% python3 -q
>>> import numpy as np
>>> np.set_printoptions(precision=1, suppress=True, linewidth=140)
>>> def rd(a):
...     return np.round(a, 1) + 0
... 
>>> data = np.load("block14.npy")
>>> data
array([[ 0.6,  1.1,  1.3],
       [ 0.1, -1.1,  0.2],
       [ 1.3, -2.6,  2.5],
       [-0.5, -1. , -1.2],
       [ 1.1,  1.2,  1.9],
       [ 1.4,  0. ,  2.5],
       [ 1.7, -0.2,  3.5],
       [ 0.5,  0. ,  1.1],
       [ 2.1,  0.8,  4.2],
       [ 1. ,  0.1,  1.6],
       [-1. ,  0.1, -2. ],
       [-0.1, -0.7,  0.1],
       [-1.6, -0.4, -3.8],
       [ 0.1, -0.6,  0.7],
       [ 0.2, -0.1, -0.1],
       [ 0.2,  0.5,  0.5],
       [-0.6,  0.7, -0.8],
       [ 1.3,  0.3,  2.4],
       [-0.1, -1.5, -0.1],
       [-0.6, -0.4, -0.6],
       [-0.6, -2. , -0.9],
       [-0.1,  0.9, -0.4],
       [ 0. , -1.8,  0.1],
       [-0.7,  0.3, -1.4],
       [ 0. ,  0.6, -0.3],
       [ 0.8, -0.9,  1.9],
       [-0.1,  1.9, -0.2],
       [ 0.8, -0.7,  1.6],
       [ 1.5,  1.5,  2.6],
       [ 0.6,  2.1,  1.1],
       [-1.4,  0. , -2.8],
       [ 0.8, -0.5,  0.8],
       [-0.8,  0.1, -1.3],
       [ 0.6,  0.8,  1.4]])
>>> W2 = data[[7, 3]].astype(float)
>>> for _ in range(7):
...     labels = np.linalg.norm(data[:, None] - W2, axis=-1).argmin(axis=1)
...     W2 = np.array([data[labels == j].mean(axis=0) for j in range(2)])
... 
>>> labels
array([0, 1, 0, 1, 0, 0, 0, 0, 0, 0, 1, 1, 1, 0, 1, 0, 1, 0, 1, 1, 1, 1, 1, 1, 1, 0, 1, 0, 0, 0, 1, 0, 1, 0])
>>> rd(W2[1] - W2[0])
array([-1.4, -0.4, -2.8])
>>> print(rd(W2))
[[ 1.   0.2  1.9]
 [-0.5 -0.3 -0.9]]
>>> print(np.bincount(labels))
[17 17]
>>> t = np.radians(72)
>>> Rm = np.eye(3)
>>> Rm[2, 2] = Rm[0, 0] = np.cos(t)
>>> Rm[2, 0], Rm[0, 2] = -np.sin(t), np.sin(t)
>>> rd(Rm)
array([[ 0.3,  0. ,  1. ],
       [ 0. ,  1. ,  0. ],
       [-1. ,  0. ,  0.3]])
>>> other = W2 @ Rm.T
>>> rd(other)
array([[ 2.1,  0.2, -0.3],
       [-1. , -0.3,  0.2]])
>>> np.allclose(W2 @ W2.T, other @ other.T)
True
>>> Xc = (data - data.mean(axis=0)) / data.std(axis=0)
>>> np.argwhere(np.abs(Xc) > 2)
array([[ 2,  1],
       [ 8,  0],
       [ 8,  2],
       [12,  0],
       [12,  2],
       [29,  1]])
>>> rd(Xc.std(axis=0))
array([1., 1., 1.])
>>> coef = np.linalg.lstsq(np.delete(Xc, 0, axis=1), Xc[:, 0])[0]
>>> np.abs(coef).argmax()
np.int64(1)
>>> rd(1 - np.var(Xc[:, 0] - np.delete(Xc, 0, axis=1) @ coef))
np.float64(1.0)
>>> other = np.array([[-3], [4], [4], [5], [5], [1], [5], [-2], [5], [2], [5]])
>>> W2 = np.array([[-2, 3, 0, 1, -5, 5, 2, 4, 2, -5, -4, 0]])
>>> F = other @ W2
>>> F
array([[  6,  -9,   0,  -3,  15, -15,  -6, -12,  -6,  15,  12,   0],
       [ -8,  12,   0,   4, -20,  20,   8,  16,   8, -20, -16,   0],
       [ -8,  12,   0,   4, -20,  20,   8,  16,   8, -20, -16,   0],
       [-10,  15,   0,   5, -25,  25,  10,  20,  10, -25, -20,   0],
       [-10,  15,   0,   5, -25,  25,  10,  20,  10, -25, -20,   0],
       [ -2,   3,   0,   1,  -5,   5,   2,   4,   2,  -5,  -4,   0],
       [-10,  15,   0,   5, -25,  25,  10,  20,  10, -25, -20,   0],
       [  4,  -6,   0,  -2,  10, -10,  -4,  -8,  -4,  10,   8,   0],
       [-10,  15,   0,   5, -25,  25,  10,  20,  10, -25, -20,   0],
       [ -4,   6,   0,   2, -10,  10,   4,   8,   4, -10,  -8,   0],
       [-10,  15,   0,   5, -25,  25,  10,  20,  10, -25, -20,   0]])
>>> u = np.array([7, 9])
>>> np.cross(F[0, :3], F[5, :3])
array([0, 0, 0])
>>> np.correlate(F[0], F[5], "full")
array([   0,  -24,    6,   57,   18,  -69,   -9,   42,  153,   18,    0, -387,    0,   18,  153,   42,   -9,  -69,   18,   57,    6,  -24,
          0])
>>> np.polyval(u, F[0])
array([ 51, -54,   9, -12, 114, -96, -33, -75, -33, 114,  93,   9])
>>> left, sig, vt = np.linalg.svd(F)
>>> evecs = vt[:(sig > 1e-8).sum()]
>>> rng = np.random.default_rng(20)
>>> x = F[6] + -3 * F[9] + rng.integers(2) * np.eye(12)[4]
>>> print(x)
[ 2. -3.  0. -1.  6. -5. -2. -4. -2.  5.  4.  0.]
>>> np.allclose(evecs.T @ evecs @ x, x)
False
>>> other = np.array([[2, 5], [1, 4]])
>>> W2 = np.array([[2, 0, 3], [0, 2, 2], [3, 2, 1]])
>>> W0 = np.kron(other, W2)
>>> W0
array([[ 4,  0,  6, 10,  0, 15],
       [ 0,  4,  4,  0, 10, 10],
       [ 6,  4,  2, 15, 10,  5],
       [ 2,  0,  3,  8,  0, 12],
       [ 0,  2,  2,  0,  8,  8],
       [ 3,  2,  1, 12,  8,  4]])
>>> x = np.array([9, 6, 0, 2, -7, 6])
>>> y = W0 @ x
>>> print(y)
[146  14  68 106   4  31]
>>> rd(np.linalg.solve(W0, 2 * y))
array([ 18.,  12.,   0.,   4., -14.,  12.])
>>> np.count_nonzero(W0)
np.int64(28)
>>> W0.sum(axis=0)
array([15, 12, 18, 45, 36, 54])
>>> print(np.abs(W0).max())
15
>>> np.diff(W0, axis=0)
array([[ -4,   4,  -2, -10,  10,  -5],
       [  6,   0,  -2,  15,   0,  -5],
       [ -4,  -4,   1,  -7, -10,   7],
       [ -2,   2,  -1,  -8,   8,  -4],
       [  3,   0,  -1,  12,   0,  -4]])
>>> rd(np.linalg.svd(W0, compute_uv=False))
array([34.8, 14.5, 13.5,  2.3,  0.9,  0.9])
>>> np.linalg.matrix_rank(W0)
np.int64(6)
>>> other = np.linalg.inv(W0)
>>> rd(W0 @ other)
array([[1., 0., 0., 0., 0., 0.],
       [0., 1., 0., 0., 0., 0.],
       [0., 0., 1., 0., 0., 0.],
       [0., 0., 0., 1., 0., 0.],
       [0., 0., 0., 0., 1., 0.],
       [0., 0., 0., 0., 0., 1.]])
>>> print(rd(np.linalg.slogdet(W0)[0]))
1.0
>>> print(np.allclose(other, W0.T))
False
>>> X = np.loadtxt("a.csv", delimiter=",")
>>> X
array([[ 1.,  1., -4., -2., -4.,  3.,  5.,  3.,  2., -1.,  4., -4.,  2., -1.,  0.],
       [ 5., -1.,  3.,  4.,  3.,  0.,  3.,  2., -4.,  4.,  0.,  4., -1.,  1., -3.],
       [-5.,  4.,  1.,  3.,  1., -1.,  4., -3., -3.,  3.,  4.,  3., -4.,  0., -5.],
       [ 5.,  1., -3., -4., -3.,  2., -1., -1.,  4.,  3.,  5.,  4.,  4.,  1., -4.],
       [ 5.,  2.,  4.,  5., -3.,  1.,  0.,  5., -5., -1., -3., -4., -3.,  5., -3.],
       [ 3.,  1., -2., -4., -1., -4.,  3., -1.,  4., -5., -5.,  3.,  4.,  0., -5.]])
>>> left, sig, vt = np.linalg.svd(X, full_matrices=False)
>>> print((sig > 1e-8).sum())
6
>>> rd(vt @ vt.T)
array([[1., 0., 0., 0., 0., 0.],
       [0., 1., 0., 0., 0., 0.],
       [0., 0., 1., 0., 0., 0.],
       [0., 0., 0., 1., 0., 0.],
       [0., 0., 0., 0., 1., 0.],
       [0., 0., 0., 0., 0., 1.]])
>>> rd(np.cumsum(sig ** 2) / np.sum(sig ** 2))
array([0.3, 0.5, 0.7, 0.9, 1. , 1. ])
>>> np.abs(left[:, 0]).round(6).argmax()
np.int64(4)
